>>> import numpy as np
>>> from numpy import linalg as LA
>>> np.set_printoptions(precision=3, suppress=True, linewidth=140, sign=" ")
>>> W0 = np.loadtxt("out6.csv", delimiter=",")
>>> print(W0)
[[ 0.  1.  1.  1.  1.  1.  1.  1.]
 [ 1.  0.  1.  1.  1.  1.  1.  1.]
 [ 1.  1.  0.  1.  1.  1.  1.  1.]
 [ 1.  1.  1.  0.  1.  1.  1.  1.]
 [ 1.  1.  1.  1.  0.  1.  1.  1.]
 [ 1.  1.  1.  1.  1.  0.  1.  1.]
 [ 1.  1.  1.  1.  1.  1.  0.  1.]
 [ 1.  1.  1.  1.  1.  1.  1.  0.]]
>>> Q, evecs = LA.qr(W0[:, :2])[0], LA.qr(W0[:, 2:])[0]
>>> sig = LA.svd(Q.T @ evecs, compute_uv=False)
>>> print(np.degrees(np.arccos(sig.clip(0, 1))))
[ 18.613  90.   ]
>>> print(round(LA.norm(Q @ Q.T - evecs @ evecs.T, 2), 3))
1.0
>>> print(W0 @ (-1.0) ** np.arange(8))
[-1.  1. -1.  1. -1.  1. -1.  1.]
>>> print(np.sort(np.abs(np.fft.fft(W0[0]))), np.sort(LA.svd(W0, compute_uv=False)))
[ 1.  1.  1.  1.  1.  1.  1.  7.] [ 1.  1.  1.  1.  1.  1.  1.  7.]
>>> print(W0 @ np.ones(8))
[ 7.  7.  7.  7.  7.  7.  7.  7.]
>>> rng = np.random.default_rng(350)
>>> F = (rng.random((9, 9)) < 0.3) + np.eye(9)
>>> F /= F.sum(axis=1, keepdims=True)
>>> print(F)
[[ 0.5    0.     0.     0.     0.     0.     0.     0.5    0.   ]
 [ 0.     0.5    0.     0.25   0.25   0.     0.     0.     0.   ]
 [ 0.25   0.     0.25   0.25   0.     0.     0.25   0.     0.   ]
 [ 0.25   0.25   0.     0.25   0.     0.25   0.     0.     0.   ]
 [ 0.     0.167  0.     0.     0.333  0.167  0.167  0.167  0.   ]
 [ 0.     0.     0.     0.     0.25   0.5    0.     0.     0.25 ]
 [ 0.     0.2    0.     0.2    0.     0.2    0.2    0.2    0.   ]
 [ 0.2    0.2    0.     0.     0.     0.     0.2    0.4    0.   ]
 [ 0.     0.     0.     0.333  0.     0.     0.     0.     0.667]]
>>> Q, r_ = LA.qr(F)
>>> print(np.allclose(r_.T @ r_, F.T @ F))
True
>>> print(np.trace(Q @ Q.T))
9.0
